>>> import numpy as np
>>> np.set_printoptions(precision=2, suppress=True, linewidth=100)
>>> tidy = lambda a: np.round(a, 2) + 0
>>> mat = np.loadtxt("test14.csv", delimiter=",")
>>> print(mat)
[[ 0.17 -0.12  0.03]
 [ 0.33 -0.24  0.06]
 [-0.98  0.93 -0.4 ]
 [ 0.88 -0.74  0.24]
 [-0.69  0.54 -0.15]
 [ 1.   -0.99  0.56]
 [-0.97  0.89 -0.35]
 [ 0.99 -0.97  0.47]
 [ 0.91 -0.79  0.26]
 [-0.59  0.45 -0.12]
 [-0.17  0.12 -0.03]
 [ 1.   -0.98  0.52]
 [ 0.88 -0.74  0.24]
 [ 0.94 -0.83  0.29]
 [-0.88  0.74 -0.24]
 [-0.98  0.92 -0.37]
 [-0.77  0.62 -0.18]
 [-0.98  0.92 -0.37]
 [ 0.88 -0.74  0.24]
 [-0.94  0.83 -0.29]
 [-0.95  0.87 -0.32]
 [-1.    0.97 -0.49]
 [ 0.98 -0.93  0.4 ]
 [-0.98  0.93 -0.4 ]
 [-0.17  0.12 -0.03]
 [ 0.    0.    0.  ]
 [-0.33  0.24 -0.06]
 [ 0.94 -0.83  0.29]
 [ 0.77 -0.62  0.18]
 [ 0.94 -0.83  0.29]
 [-0.69  0.54 -0.15]
 [ 0.98 -0.93  0.4 ]
 [ 0.47 -0.35  0.09]]
>>> Q, V = np.linalg.qr(mat[:, :1])[0], np.linalg.qr(mat[:, 1:])[0]
>>> sig = np.linalg.svd(Q.T @ V, compute_uv=False)
>>> print(tidy(np.degrees(np.arccos(sig.clip(0, 1)))))
[1.81]
>>> print(tidy(np.linalg.norm(Q @ Q.T - V @ V.T, 2)))
1.0
>>> Ac = mat - mat.mean(axis=0)
>>> V = np.linalg.svd(Ac)[2][:1]
>>> out = Ac - Ac @ V.T @ V
>>> print(tidy(np.linalg.norm(out) / np.linalg.norm(Ac)))
0.07
>>> print(tidy((Ac @ V.T).std(axis=0)))
[1.14]
>>> print(tidy(np.cov(Ac @ V.T, rowvar=False)))
1.33
>>> dist = np.linalg.norm(mat[:, None] - mat[None], axis=-1)
>>> print(dist.shape)
(33, 33)
>>> print(dist[26].round(6).argsort(kind="stable")[:4])
[26 10 24  9]
>>> print(dist.mean(axis=1).argmax())
21
>>> print(tidy(dist[:5, :5]))
[[0.   0.2  1.62 0.97 1.1 ]
 [0.2  0.   1.82 0.76 1.3 ]
 [1.62 1.82 0.   2.58 0.55]
 [0.97 0.76 2.58 0.   2.06]
 [1.1  1.3  0.55 2.06 0.  ]]
>>> rng = np.random.default_rng(789)
>>> z = rng.permutation(3)
>>> out = mat[:, z] * rng.choice([-1, 1], 3)
>>> print(out)
[[-0.03  0.12  0.17]
 [-0.06  0.24  0.33]
 [ 0.4  -0.93 -0.98]
 [-0.24  0.74  0.88]
 [ 0.15 -0.54 -0.69]
 [-0.56  0.99  1.  ]
 [ 0.35 -0.89 -0.97]
 [-0.47  0.97  0.99]
 [-0.26  0.79  0.91]
 [ 0.12 -0.45 -0.59]
 [ 0.03 -0.12 -0.17]
 [-0.52  0.98  1.  ]
 [-0.24  0.74  0.88]
 [-0.29  0.83  0.94]
 [ 0.24 -0.74 -0.88]
 [ 0.37 -0.92 -0.98]
 [ 0.18 -0.62 -0.77]
 [ 0.37 -0.92 -0.98]
 [-0.24  0.74  0.88]
 [ 0.29 -0.83 -0.94]
 [ 0.32 -0.87 -0.95]
 [ 0.49 -0.97 -1.  ]
 [-0.4   0.93  0.98]
 [ 0.4  -0.93 -0.98]
 [ 0.03 -0.12 -0.17]
 [-0.   -0.    0.  ]
 [ 0.06 -0.24 -0.33]
 [-0.29  0.83  0.94]
 [-0.18  0.62  0.77]
 [-0.29  0.83  0.94]
 [ 0.15 -0.54 -0.69]
 [-0.4   0.93  0.98]
 [-0.09  0.35  0.47]]
>>> U, _, VT = np.linalg.svd(mat.T @ out)
>>> print(tidy(U @ VT))
[[ 0.  0.  1.]
 [ 0. -1.  0.]
 [-1.  0.  0.]]
>>> U, sig, VT = np.linalg.svd(mat)
>>> print(np.argmax(sig[:-1] / (sig[1:] + 1e-6)) + 1)
1
>>> print(tidy(sig))
[6.54 0.45 0.07]
>>> out = U[:, :1] @ np.diag(sig[:1]) @ VT[:1]
>>> print(tidy(np.linalg.norm(mat - out) / np.linalg.norm(mat)))
0.07
>>> print(np.linalg.matrix_rank(out))
1
>>> print(np.linalg.matrix_rank(mat, rtol=0.05))
2
>>> X = np.loadtxt("mat.csv", delimiter=",")
>>> print(tidy(X))
[[0.25 0.   0.12 0.38 0.25]
 [0.11 0.44 0.11 0.11 0.22]
 [0.22 0.22 0.11 0.22 0.22]
 [0.2  0.   0.2  0.4  0.2 ]
 [0.   0.11 0.22 0.22 0.44]]
>>> z = rng.permutation(5)
>>> print(z)
[4 3 1 2 0]
>>> out = X[z][:, z]
>>> print(np.allclose(out, X))
False
>>> print(tidy(np.linalg.det(out)), tidy(np.linalg.det(X[z])))
0.0 0.0
>>> print(tidy(np.diag(out)))
[0.44 0.4  0.44 0.11 0.25]
>>> print(np.trace(out))
1.65
>>> print(tidy(out))
[[0.44 0.22 0.11 0.22 0.  ]
 [0.2  0.4  0.   0.2  0.2 ]
 [0.22 0.11 0.44 0.11 0.11]
 [0.22 0.22 0.22 0.11 0.22]
 [0.25 0.38 0.   0.12 0.25]]
>>> print(out @ np.ones(5))
[1. 1. 1. 1. 1.]
>>> print(tidy(np.sort(np.abs(np.linalg.eigvals(out)))[::-1]))
[1.   0.42 0.2  0.05 0.05]
>>> print(tidy(np.linalg.matrix_power(out, 100)))
[[0.28 0.28 0.12 0.17 0.14]
 [0.28 0.28 0.12 0.17 0.14]
 [0.28 0.28 0.12 0.17 0.14]
 [0.28 0.28 0.12 0.17 0.14]
 [0.28 0.28 0.12 0.17 0.14]]
>>> print(tidy(out.sum(axis=1)))
[1. 1. 1. 1. 1.]
>>> pr = np.eye(5)[4]
>>> for _ in range(5):
...     pr = pr @ out
...     print(pr.round(2))
... 
[0.25 0.38 0.   0.12 0.25]
[0.28 0.33 0.06 0.18 0.17]
[0.28 0.3  0.09 0.17 0.15]
[0.28 0.29 0.11 0.17 0.15]
[0.28 0.28 0.12 0.17 0.14]
>>> print(tidy(np.kron(np.eye(2, dtype=int), X)))
[[0.25 0.   0.12 0.38 0.25 0.   0.   0.   0.   0.  ]
 [0.11 0.44 0.11 0.11 0.22 0.   0.   0.   0.   0.  ]
 [0.22 0.22 0.11 0.22 0.22 0.   0.   0.   0.   0.  ]
 [0.2  0.   0.2  0.4  0.2  0.   0.   0.   0.   0.  ]
 [0.   0.11 0.22 0.22 0.44 0.   0.   0.   0.   0.  ]
 [0.   0.   0.   0.   0.   0.25 0.   0.12 0.38 0.25]
 [0.   0.   0.   0.   0.   0.11 0.44 0.11 0.11 0.22]
 [0.   0.   0.   0.   0.   0.22 0.22 0.11 0.22 0.22]
 [0.   0.   0.   0.   0.   0.2  0.   0.2  0.4  0.2 ]
 [0.   0.   0.   0.   0.   0.   0.11 0.22 0.22 0.44]]
>>> print(tidy(np.linalg.det(X[::-1])))
0.0
>>> print(tidy(np.linalg.det(2 * X)), tidy(np.linalg.det(X)))
0.01 0.0
>>> print(tidy(np.einsum("ii->", X)))
1.65
>>> print(tidy(np.linalg.eigvals(X)))
[1.  +0.j   0.02+0.05j 0.02-0.05j 0.2 +0.j   0.42+0.j  ]
